In [1]: import numpy as np

In [2]: np.set_printoptions(precision=3, suppress=True, linewidth=140)

In [3]: def rd(a):
   ...:     return np.round(a, 3) + 0
   ...: 

In [4]: M = np.loadtxt("x.csv", delimiter=",")

In [5]: M
Out[5]: 
array([[ 2.224, -0.139, -0.188, -0.65 ],
       [-0.7  , -1.3  , -1.7  , -0.1  ],
       [ 0.2  , -0.7  , -2.   ,  0.4  ],
       [ 2.2  , -0.2  , -0.2  , -0.6  ]])

In [6]: Uu, sig, Vh = np.linalg.svd(M)

In [7]: rd(sig)
Out[7]: array([3.316, 2.997, 0.7  , 0.044])

In [8]: B = Uu[:, :3] @ np.diag(sig[:3]) @ Vh[:3]

In [9]: np.linalg.matrix_rank(B)
Out[9]: np.int64(3)

In [10]: rd(np.linalg.norm(M - B, 2)), rd(sig[3])
Out[10]: (np.float64(0.044), np.float64(0.044))

In [11]: rd(np.linalg.norm(M - B) / np.linalg.norm(M))
Out[11]: np.float64(0.01)

In [12]: O, vecs = np.linalg.qr(M[:, :1])[0], np.linalg.qr(M[:, 1:])[0]

In [13]: sig = np.linalg.svd(O.T @ vecs, compute_uv=False)

In [14]: (sig > 0.9).sum()
Out[14]: np.int64(1)

In [15]: rd(np.linalg.norm(O @ O.T - vecs @ vecs.T, 2))
Out[15]: np.float64(1.0)

In [16]: rd(np.degrees(np.arccos(sig.clip(0, 1))))
Out[16]: array([4.588])

In [17]: rd(sig)
Out[17]: array([0.997])

In [18]: C2 = M.T @ M

In [19]: rd(np.trace(C2)), rd((M ** 2).sum())
Out[19]: (np.float64(20.473), np.float64(20.473))

In [20]: rd(np.linalg.eigvalsh(C2)[::-1])
Out[20]: array([10.998,  8.983,  0.49 ,  0.002])

In [21]: rd(np.linalg.svd(M, compute_uv=False) ** 2)
Out[21]: array([10.998,  8.983,  0.49 ,  0.002])

In [22]: O, _ = np.linalg.qr(np.array([[-1.4, -0.1, 0.4, 2.0],
    ...:     [1.6, 1.0, -1.3, -1.6],
    ...:     [-0.7, -0.7, 0.6, 1.3],
    ...:     [-0.1, 0.6, -0.3, 0.1]]))

In [23]: E = -3 * O

In [24]: rd(E)
Out[24]: 
array([[ 1.875,  1.578,  1.489,  0.882],
       [-2.142,  0.963,  1.844, -0.285],
       [ 0.937, -1.242,  1.406, -2.145],
       [ 0.134,  2.01 , -1.185, -1.881]])

In [25]: B = np.linalg.inv(E)

In [26]: rd(E @ B)
Out[26]: 
array([[1., 0., 0., 0.],
       [0., 1., 0., 0.],
       [0., 0., 1., 0.],
       [0., 0., 0., 1.]])

In [27]: rd(np.linalg.inv(B))
Out[27]: 
array([[ 1.875,  1.578,  1.489,  0.882],
       [-2.142,  0.963,  1.844, -0.285],
       [ 0.937, -1.242,  1.406, -2.145],
       [ 0.134,  2.01 , -1.185, -1.881]])

In [28]: (np.abs(B) > 1e-9).astype(int)
Out[28]: 
array([[1, 1, 1, 1],
       [1, 1, 1, 1],
       [1, 1, 1, 1],
       [1, 1, 1, 1]])

In [29]: rd(np.linalg.cond(E))
Out[29]: np.float64(1.0)

In [30]: K = np.array([[-9, 7, 0, -8], [6, 2, -5, 3], [-9, 5, -6, 6], [2, -2, 0, -2]])

In [31]: K[2] = K[3]

In [32]: K
Out[32]: 
array([[-9,  7,  0, -8],
       [ 6,  2, -5,  3],
       [ 2, -2,  0, -2],
       [ 2, -2,  0, -2]])

In [33]: P = np.triu(np.array([[-2, 3, -2, -1], [-1, -2, 0, 3], [-2, -3, -3, 0], [-1, -1, 3, 3]]), 1) + np.eye(4)

In [34]: B = P @ M @ np.linalg.inv(P)

In [35]: rd(np.trace(B)), rd(np.trace(M))
Out[35]: (np.float64(-1.676), np.float64(-1.676))

In [36]: np.linalg.matrix_rank(B)
Out[36]: np.int64(4)

In [37]: rd(np.poly(B))
Out[37]: array([ 1.   ,  1.676, -3.853, -2.103,  0.309])

In [38]: rd(np.linalg.det(B))
Out[38]: np.float64(0.309)

In [39]: np.linalg.norm(K, axis=1).argmax()
Out[39]: np.int64(0)

In [40]: rd(np.linalg.norm(K[1] - K[2]))
Out[40]: np.float64(9.055)

In [41]: K[1] @ K[2]
Out[41]: np.int64(2)

In [42]: rd(np.linalg.norm(K) ** 2 / np.linalg.norm(K, 2) ** 2)
Out[42]: np.float64(1.303)

In [43]: theta = np.deg2rad(72)

In [44]: mat = np.eye(3)

In [45]: mat[np.ix_([2, 1], [2, 1])] = [[np.cos(theta), -np.sin(theta)], [np.sin(theta), np.cos(theta)]]

In [46]: rd(mat)
Out[46]: 
array([[ 1.   ,  0.   ,  0.   ],
       [ 0.   ,  0.309,  0.951],
       [ 0.   , -0.951,  0.309]])

In [47]: O = mat.astype(float).copy()

In [48]: for j in range(3):
    ...:     O[:, j] -= O[:, :j] @ (O[:, :j].T @ O[:, j])
    ...:     O[:, j] /= np.linalg.norm(O[:, j])
    ...: 

In [49]: rd(O.T @ O)
Out[49]: 
array([[1., 0., 0.],
       [0., 1., 0.],
       [0., 0., 1.]])

In [50]: mat[:, 0] @ mat[:, 2]
Out[50]: np.float64(0.0)

In [51]: rd(np.linalg.pinv(mat))
Out[51]: 
array([[ 1.   ,  0.   ,  0.   ],
       [ 0.   ,  0.309, -0.951],
       [ 0.   ,  0.951,  0.309]])

In [52]: x0 = np.array([1, 2, 3])

In [53]: rd(np.sort(np.abs(np.degrees(np.angle(np.linalg.eigvals(mat))))))
Out[53]: array([ 0., 72., 72.])

In [54]: rd(np.linalg.inv(mat))
Out[54]: 
array([[ 1.   ,  0.   ,  0.   ],
       [ 0.   ,  0.309, -0.951],
       [ 0.   ,  0.951,  0.309]])

In [55]: rd(np.abs(np.linalg.eigvals(mat)))
Out[55]: array([1., 1., 1.])

In [56]: rd(np.linalg.det(mat))
Out[56]: np.float64(1.0)

In [57]: 3 - np.linalg.matrix_rank(mat - np.eye(3), tol=1e-8)
Out[57]: np.int64(1)

In [58]: arr = np.load("dump.npy")

In [59]: arr
Out[59]: 
array([[ 3, -2,  3],
       [ 3, -2,  3],
       [ 5,  0,  5]])

In [60]: rank = np.linalg.matrix_rank(arr)

In [61]: rank
Out[61]: np.int64(2)

In [62]: ns = np.linalg.svd(arr)[2][rank:].T

In [63]: rd(arr @ ns)
Out[63]: 
array([[0.],
       [0.],
       [0.]])

In [64]: [int(np.linalg.matrix_rank(arr[:i])) for i in range(1, len(arr) + 1)]
Out[64]: [1, 1, 2]

In [65]: [int(np.linalg.matrix_rank(np.delete(arr, i, axis=0))) for i in range(3)]
Out[65]: [2, 2, 1]

In [66]: np.linalg.matrix_rank(arr.T @ arr), np.linalg.matrix_rank(arr @ arr.T)
Out[66]: (np.int64(2), np.int64(2))

In [67]: ns.shape
Out[67]: (3, 1)

In [68]: rd(ns @ ns.T)
Out[68]: 
array([[ 0.5,  0. , -0.5],
       [ 0. ,  0. ,  0. ],
       [-0.5,  0. ,  0.5]])

In [69]: f, g = arr[1], arr[2]

In [70]: f @ f
Out[70]: np.int64(22)

In [71]: pr = (f @ g) / (f @ f) * f

In [72]: np.outer(f, g)
Out[72]: 
array([[ 15,   0,  15],
       [-10,   0, -10],
       [ 15,   0,  15]])

In [73]: np.linalg.matrix_rank(np.outer(f, g))
Out[73]: np.int64(1)

In [74]: rd(g - pr)
Out[74]: array([0.909, 2.727, 0.909])

In [75]: rd(pr)
Out[75]: array([ 4.091, -2.727,  4.091])

In [76]: Uu, sig, Vh = np.linalg.svd(arr)

In [77]: vecs = Vh[:(sig > 1e-8).sum()]

In [78]: rng = np.random.default_rng(688006)

In [79]: x0 = arr[0] + 3 * arr[1] + rng.integers(2) * np.eye(3)[2]

In [80]: x0
Out[80]: array([12., -8., 13.])

In [81]: np.linalg.matrix_rank(np.vstack([arr, x0]))
Out[81]: np.int64(3)

In [82]: rd(vecs.T @ vecs)
Out[82]: 
array([[0.5, 0. , 0.5],
       [0. , 1. , 0. ],
       [0.5, 0. , 0.5]])

In [83]: np.allclose(arr @ arr.T, arr.T @ arr)
Out[83]: False

In [84]: rd(np.linalg.det(arr))
Out[84]: np.float64(0.0)

In [85]: np.trace(arr)
Out[85]: np.int64(6)

In [86]: rd(np.abs(np.linalg.eigvals(arr)).max())
Out[86]: np.float64(7.359)

In [87]: rd(np.sort(np.abs(np.linalg.eigvals(arr))))
Out[87]: array([0.   , 1.359, 7.359])
